$ python -q
>>> import numpy as np
>>> from numpy import linalg as LA
>>> np.set_printoptions(suppress=True, linewidth=140)
>>> F = np.loadtxt("mat.csv", delimiter=",")
>>> F
array([[1.   , 0.5  , 0.25 , 0.125, 0.062, 0.031, 0.016, 0.008],
       [0.5  , 1.   , 0.5  , 0.25 , 0.125, 0.062, 0.031, 0.016],
       [0.25 , 0.5  , 1.   , 0.5  , 0.25 , 0.125, 0.062, 0.031],
       [0.125, 0.25 , 0.5  , 1.   , 0.5  , 0.25 , 0.125, 0.062],
       [0.062, 0.125, 0.25 , 0.5  , 1.   , 0.5  , 0.25 , 0.125],
       [0.031, 0.062, 0.125, 0.25 , 0.5  , 1.   , 0.5  , 0.25 ],
       [0.016, 0.031, 0.062, 0.125, 0.25 , 0.5  , 1.   , 0.5  ],
       [0.008, 0.016, 0.031, 0.062, 0.125, 0.25 , 0.5  , 1.   ]])
>>> evals, V = LA.eigh(F)
>>> x0 = np.array([-8, -9, -7, 4, -5, -6, 3, -3])
>>> (np.sign(V[:, -1].round(6)) == np.sign(V[0, -1].round(6))).astype(int)
array([1, 1, 1, 1, 1, 1, 1, 1])
>>> np.round(V * np.maximum(evals, 0) @ V.T, 3)
array([[1.   , 0.5  , 0.25 , 0.125, 0.062, 0.031, 0.016, 0.008],
       [0.5  , 1.   , 0.5  , 0.25 , 0.125, 0.062, 0.031, 0.016],
       [0.25 , 0.5  , 1.   , 0.5  , 0.25 , 0.125, 0.062, 0.031],
       [0.125, 0.25 , 0.5  , 1.   , 0.5  , 0.25 , 0.125, 0.062],
       [0.062, 0.125, 0.25 , 0.5  , 1.   , 0.5  , 0.25 , 0.125],
       [0.031, 0.062, 0.125, 0.25 , 0.5  , 1.   , 0.5  , 0.25 ],
       [0.016, 0.031, 0.062, 0.125, 0.25 , 0.5  , 1.   , 0.5  ],
       [0.008, 0.016, 0.031, 0.062, 0.125, 0.25 , 0.5  , 1.   ]])
>>> np.round(V * np.abs(evals) @ V.T, 3)
array([[1.   , 0.5  , 0.25 , 0.125, 0.062, 0.031, 0.016, 0.008],
       [0.5  , 1.   , 0.5  , 0.25 , 0.125, 0.062, 0.031, 0.016],
       [0.25 , 0.5  , 1.   , 0.5  , 0.25 , 0.125, 0.062, 0.031],
       [0.125, 0.25 , 0.5  , 1.   , 0.5  , 0.25 , 0.125, 0.062],
       [0.062, 0.125, 0.25 , 0.5  , 1.   , 0.5  , 0.25 , 0.125],
       [0.031, 0.062, 0.125, 0.25 , 0.5  , 1.   , 0.5  , 0.25 ],
       [0.016, 0.031, 0.062, 0.125, 0.25 , 0.5  , 1.   , 0.5  ],
       [0.008, 0.016, 0.031, 0.062, 0.125, 0.25 , 0.5  , 1.   ]])
>>> round(x0 @ F @ x0 / (x0 @ x0), 3), round(float(evals[0]), 3), round(float(evals[-1]), 3)
(np.float64(1.478), 0.344, 2.571)
>>> np.round(np.abs(F).sum(axis=1).max(), 3), round(np.abs(evals).max(), 3)
(np.float64(2.812), np.float64(2.571))
>>> Y = np.array([[0, 3, 1],
...     [0, -3, -3],
...     [-1, -3, 1],
...     [-1, 0, 1],
...     [-1, 3, 2],
...     [1, 3, 2],
...     [3, -3, -1],
...     [-1, -3, 1]])
>>> np.vstack([F, Y.T]).shape
(11, 8)
>>> np.round(np.einsum("ij,ij->i", F, F), 3)
array([1.333, 1.583, 1.645, 1.66 , 1.66 , 1.645, 1.583, 1.333])
>>> LA.matrix_rank(F @ Y)
np.int64(3)
>>> LA.matrix_rank(np.vstack([F, Y.T]))
np.int64(8)
>>> rng = np.random.default_rng(334083)
>>> labels = rng.permutation(8)
>>> Y = F[:, labels] * rng.choice([-1, 1], 8)
>>> Y
array([[-0.008,  0.25 ,  0.031, -1.   , -0.016, -0.062,  0.125, -0.5  ],
       [-0.016,  0.5  ,  0.062, -0.5  , -0.031, -0.125,  0.25 , -1.   ],
       [-0.031,  1.   ,  0.125, -0.25 , -0.062, -0.25 ,  0.5  , -0.5  ],
       [-0.062,  0.5  ,  0.25 , -0.125, -0.125, -0.5  ,  1.   , -0.25 ],
       [-0.125,  0.25 ,  0.5  , -0.062, -0.25 , -1.   ,  0.5  , -0.125],
       [-0.25 ,  0.125,  1.   , -0.031, -0.5  , -0.5  ,  0.25 , -0.062],
       [-0.5  ,  0.062,  0.5  , -0.016, -1.   , -0.25 ,  0.125, -0.031],
       [-1.   ,  0.031,  0.25 , -0.008, -0.5  , -0.125,  0.062, -0.016]])
>>> U, _, VT = LA.svd(F.T @ Y)
>>> np.round(LA.lstsq(F, Y)[0], 3) + 0
array([[ 0.,  0.,  0., -1.,  0.,  0.,  0.,  0.],
       [ 0.,  0.,  0.,  0.,  0.,  0.,  0., -1.],
       [ 0.,  1.,  0.,  0.,  0.,  0.,  0.,  0.],
       [ 0.,  0.,  0.,  0.,  0.,  0.,  1.,  0.],
       [ 0.,  0.,  0.,  0.,  0., -1.,  0.,  0.],
       [ 0.,  0.,  1.,  0.,  0.,  0.,  0.,  0.],
       [ 0.,  0.,  0.,  0., -1.,  0.,  0.,  0.],
       [-1.,  0.,  0.,  0.,  0.,  0.,  0.,  0.]])
>>> arr = np.loadtxt("case18.csv", delimiter=",")
>>> arr.round(3)
array([[-2.7 ,  4.32, -2.16, -0.72,  0.  ,  3.6 , -2.7 , -0.54],
       [ 2.1 , -3.36,  1.68,  0.56,  0.  , -2.8 ,  2.1 ,  0.42],
       [-1.65,  2.64, -1.32, -0.44,  0.  ,  2.2 , -1.65, -0.33],
       [ 1.05, -1.68,  0.84,  0.28,  0.  , -1.4 ,  1.05,  0.21],
       [ 2.7 , -4.32,  2.16,  0.72,  0.  , -3.6 ,  2.7 ,  0.54],
       [-2.1 ,  3.36, -1.68, -0.56,  0.  ,  2.8 , -2.1 , -0.42],
       [ 0.45, -0.72,  0.36,  0.12,  0.  , -0.6 ,  0.45,  0.09],
       [-0.6 ,  0.96, -0.48, -0.16,  0.  ,  0.8 , -0.6 , -0.12]])
>>> np.round(LA.norm(arr, 2) / LA.norm(arr), 3)
np.float64(1.0)
>>> LA.cond(arr) > 100
np.True_
>>> U, sig, VT = LA.svd(arr)
>>> V = VT[:(sig > 1e-8).sum()]
>>> x0 = arr[5] + -1 * arr[4] + rng.integers(2) * np.eye(8)[6]
>>> x0
array([-4.8 ,  7.68, -3.84, -1.28,  0.  ,  6.4 , -3.8 , -0.96])
>>> round(float(LA.norm(x0 - V.T @ V @ x0)), 3)
0.927
>>> np.round(np.diag(V.T @ V), 3)
array([0.141, 0.361, 0.09 , 0.01 , 0.   , 0.251, 0.141, 0.006])
>>> np.allclose(V.T @ V @ x0, x0)
False
>>> np.count_nonzero(arr)
np.int64(56)
>>> np.round(LA.svd(arr, compute_uv=False), 3) + 0
array([14.035,  0.   ,  0.   ,  0.   ,  0.   ,  0.   ,  0.   ,  0.   ])
>>> LA.matrix_rank(arr)
np.int64(1)
>>> np.round(arr.mean(axis=0), 3)
array([-0.094,  0.15 , -0.075, -0.025,  0.   ,  0.125, -0.094, -0.019])
>>> arr.shape
(8, 8)
>>> round(float(LA.norm(arr)), 3)
14.035
>>> np.round(np.diff(arr, axis=0), 3)
array([[ 4.8 , -7.68,  3.84,  1.28,  0.  , -6.4 ,  4.8 ,  0.96],
       [-3.75,  6.  , -3.  , -1.  ,  0.  ,  5.  , -3.75, -0.75],
       [ 2.7 , -4.32,  2.16,  0.72,  0.  , -3.6 ,  2.7 ,  0.54],
       [ 1.65, -2.64,  1.32,  0.44,  0.  , -2.2 ,  1.65,  0.33],
       [-4.8 ,  7.68, -3.84, -1.28,  0.  ,  6.4 , -4.8 , -0.96],
       [ 2.55, -4.08,  2.04,  0.68,  0.  , -3.4 ,  2.55,  0.51],
       [-1.05,  1.68, -0.84, -0.28,  0.  ,  1.4 , -1.05, -0.21]])
>>> np.round(arr.sum(axis=0), 3)
array([-0.75,  1.2 , -0.6 , -0.2 ,  0.  ,  1.  , -0.75, -0.15])
>>> labels = rng.permutation(8)
>>> labels
array([0, 2, 6, 5, 7, 4, 3, 1])
>>> Y = arr[labels][:, labels]
>>> np.round(np.trace(Y), 3)
np.float64(-3.97)
>>> np.round(np.sort(np.abs(LA.eigvals(Y))), 3) + 0
array([0.  , 0.  , 0.  , 0.  , 0.  , 0.  , 0.  , 3.97])
>>> U, sig, VT = LA.svd(arr)
>>> np.argmax(sig[:-1] / (sig[1:] + 1e-6)) + 1
np.int64(1)
>>> Y = U[:, :1] @ np.diag(sig[:1]) @ VT[:1]
>>> Y.round(3)
array([[-2.7 ,  4.32, -2.16, -0.72,  0.  ,  3.6 , -2.7 , -0.54],
       [ 2.1 , -3.36,  1.68,  0.56,  0.  , -2.8 ,  2.1 ,  0.42],
       [-1.65,  2.64, -1.32, -0.44,  0.  ,  2.2 , -1.65, -0.33],
       [ 1.05, -1.68,  0.84,  0.28,  0.  , -1.4 ,  1.05,  0.21],
       [ 2.7 , -4.32,  2.16,  0.72,  0.  , -3.6 ,  2.7 ,  0.54],
       [-2.1 ,  3.36, -1.68, -0.56,  0.  ,  2.8 , -2.1 , -0.42],
       [ 0.45, -0.72,  0.36,  0.12,  0.  , -0.6 ,  0.45,  0.09],
       [-0.6 ,  0.96, -0.48, -0.16,  0.  ,  0.8 , -0.6 , -0.12]])
>>> round(LA.norm(arr - Y, 2), 3), np.round(sig[1], 3)
(np.float64(0.0), np.float64(0.0))
>>> np.round(LA.norm(arr - Y) / LA.norm(arr), 3)
np.float64(0.0)
>>> LA.matrix_rank(Y)
np.int64(1)
